% python3 -q
>>> import numpy as np
>>> np.set_printoptions(precision=2, suppress=True, linewidth=140)
>>> data = np.loadtxt("mat.csv", delimiter=",")
>>> data
array([[ 11.38,  15.24,   6.18],
       [ 18.36,  -6.34,  -4.76],
       [  8.55, -18.08,  -0.37],
       [ 19.69,  -1.64,  -3.09],
       [-17.88,   2.62,  -8.57],
       [  8.  ,  -0.66,  18.32],
       [ -6.21,  18.83,   2.66],
       [-13.75,  -1.42, -14.46],
       [-19.34,  -2.35,  -4.53],
       [ 13.35,  14.79,   1.73],
       [ 17.56,   6.42,  -7.11],
       [  4.85, -14.49, -12.9 ],
       [-19.68,   3.51,   0.63],
       [  1.2 ,   4.21,  19.51],
       [ 14.22,  -2.19, -13.89],
       [ 10.36, -15.63,  -6.96],
       [  5.36,  -1.53, -19.21],
       [-10.93,  15.56,  -6.2 ],
       [ 14.57,  -4.14, -13.07],
       [ -0.21,   8.  ,  18.33],
       [  3.58,  17.38,   9.23],
       [ -1.98, -12.81,  15.23],
       [ 15.55,  12.54,  -0.92],
       [-19.69,  -1.42,  -3.19],
       [ 14.74,  12.09,  -6.04]])
>>> dist = np.linalg.norm(data[:, None] - data[None], axis=-1)
>>> dist[:5, :5]
array([[ 0.  , 25.18, 34.08, 20.97, 35.11],
       [25.18,  0.  , 15.92,  5.16, 37.53],
       [34.08, 15.92,  0.  , 20.04, 34.56],
       [20.97,  5.16, 20.04,  0.  , 38.21],
       [35.11, 37.53, 34.56, 38.21,  0.  ]])
>>> np.linalg.matrix_rank(dist ** 2)
np.int64(5)
>>> np.linalg.norm(data, axis=1)
array([20.  , 20.  , 20.  , 20.  , 20.  , 20.  , 20.01, 20.  , 20.  , 20.  , 20.  , 20.  , 20.  , 20.  , 20.  , 20.  , 20.  , 20.  , 20.01,
       20.  , 20.  , 20.  , 20.  , 20.  , 20.  ])
>>> G = np.cov(data, rowvar=False)
>>> np.linalg.eigvalsh(G)[::-1]
array([174.16, 140.69,  87.49])
>>> data.std(axis=0)
array([12.87, 10.44, 10.57])
>>> round(np.corrcoef(data[:, 1], data[:, 0])[0, 1], 2)
np.float64(-0.04)
>>> P = data @ np.linalg.solve(data.T @ data, data.T)
>>> np.trace(P)
np.float64(3.0)
>>> np.round(np.linalg.eigvalsh(P), 2) + 0
array([0., 0., 0., 0., 0., 0., 0., 0., 0., 0., 0., 0., 0., 0., 0., 0., 0., 0., 0., 0., 0., 0., 1., 1., 1.])
>>> np.linalg.matrix_rank(np.eye(25) - P)
np.int64(22)
>>> A = np.array([[-1.64, 2.29, -1.03],
...     [-0.78, -1.07, 2.69],
...     [1.41, -1.5, 2.18],
...     [-1.31, -1.62, 2.16],
...     [2.39, 0.25, 1.79],
...     [-1.62, 2.43, -0.71],
...     [-0.5, 2.82, 0.91],
...     [0.48, 2.1, -2.09],
...     [-2.12, -0.91, 1.92],
...     [-0.19, -1.99, -2.24],
...     [1.43, -0.9, -2.48],
...     [1.52, -2.08, 1.54]])
>>> q, R = np.linalg.qr(A)
>>> q.shape, R.shape
((12, 3), (3, 3))
>>> np.allclose(R.T @ R, A.T @ A)
True
>>> x = np.array([9, 2, 8])
>>> y = A @ x
>>> np.linalg.solve(A.T @ A, A.T @ y)
array([9., 2., 8.])
>>> np.linalg.lstsq(A, y)[0]
array([9., 2., 8.])
>>> rng = np.random.default_rng(510)
>>> y = y + 0.05 * rng.normal(size=12)
>>> y
array([-18.39,  12.31,  27.09,   2.22,  36.34, -15.41,   8.44,  -8.2 ,  -5.55, -23.64,  -8.74,  21.79])
>>> c, *_ = np.linalg.lstsq(A, y)
>>> c
array([9.  , 2.01, 7.99])
>>> c.round()
array([9., 2., 8.])
>>> np.round(A.T @ (y - A @ c), 2) + 0
array([0., 0., 0.])
>>> x = np.array([-1, 0, 3])
>>> h1 = np.maximum(A @ x, 0)
>>> np.maximum(A @ (3 * x), 0)
array([ 0.  , 26.55, 15.39, 23.37,  8.94,  0.  ,  9.69,  0.  , 23.64,  0.  ,  0.  ,  9.3 ])
>>> h1
array([0.  , 8.85, 5.13, 7.79, 2.98, 0.  , 3.23, 0.  , 7.88, 0.  , 0.  , 3.1 ])
>>> np.flatnonzero(h1 > 1e-9)
array([ 1,  2,  3,  4,  6,  8, 11])
>>> G = np.cov(A, rowvar=False)
>>> A.std(axis=0)
array([1.43, 1.81, 1.87])
>>> G.shape
(3, 3)
>>> np.argwhere(np.triu(np.abs(np.corrcoef(A.T)) > 0.8, 1))
array([], shape=(0, 2), dtype=int64)
>>> np.argsort(-A.std(axis=0).round(6), kind="stable")
array([2, 1, 0])
>>> blk = np.stack([A, 3 * A, A[::-1]])
>>> np.linalg.matrix_rank(blk)
array([3, 3, 3])
>>> np.linalg.matrix_rank(blk.reshape(3, -1))
np.int64(2)
>>> (blk @ A.T).shape
(3, 12, 12)
>>> feats = np.loadtxt("data.csv", delimiter=",")
>>> feats
array([[ 6.,  4.,  4., -2.],
       [ 4.,  6.,  4., -2.],
       [ 4.,  4.,  6., -2.],
       [-2., -2., -2.,  3.]])
>>> ev, vecs = np.linalg.eig(feats)
>>> np.round(feats @ vecs[:, 0] - ev[0] * vecs[:, 0], 2) + 0
array([0., 0., 0., 0.])
>>> np.sort(np.linalg.eigvals(feats.T))
array([ 2.,  2.,  2., 15.])
>>> Y = feats / np.linalg.norm(feats, axis=1, keepdims=True)
>>> G = Y @ Y.T
>>> np.linalg.norm(Y, axis=1)
array([1., 1., 1., 1.])
>>> round(np.degrees(np.arccos(np.clip(G[2, 3], -1, 1))), 2)
np.float64(150.97)
>>> np.argwhere(np.triu(np.abs(G) > 0.95, 1))
array([], shape=(0, 2), dtype=int64)
>>> q, R = np.linalg.qr(feats)
>>> q.shape, R.shape
((4, 4), (4, 4))
>>> round(float(abs(R[0, 0])), 2), round(float(np.linalg.norm(feats[:, 0])), 2)
(8.49, 8.49)
>>> Lm = np.linalg.cholesky(feats)
>>> feats / np.sqrt(np.outer(np.diag(feats), np.diag(feats)))
array([[ 1.  ,  0.67,  0.67, -0.47],
       [ 0.67,  1.  ,  0.67, -0.47],
       [ 0.67,  0.67,  1.  , -0.47],
       [-0.47, -0.47, -0.47,  1.  ]])
>>> Lm @ Lm.T
array([[ 6.,  4.,  4., -2.],
       [ 4.,  6.,  4., -2.],
       [ 4.,  4.,  6., -2.],
       [-2., -2., -2.,  3.]])
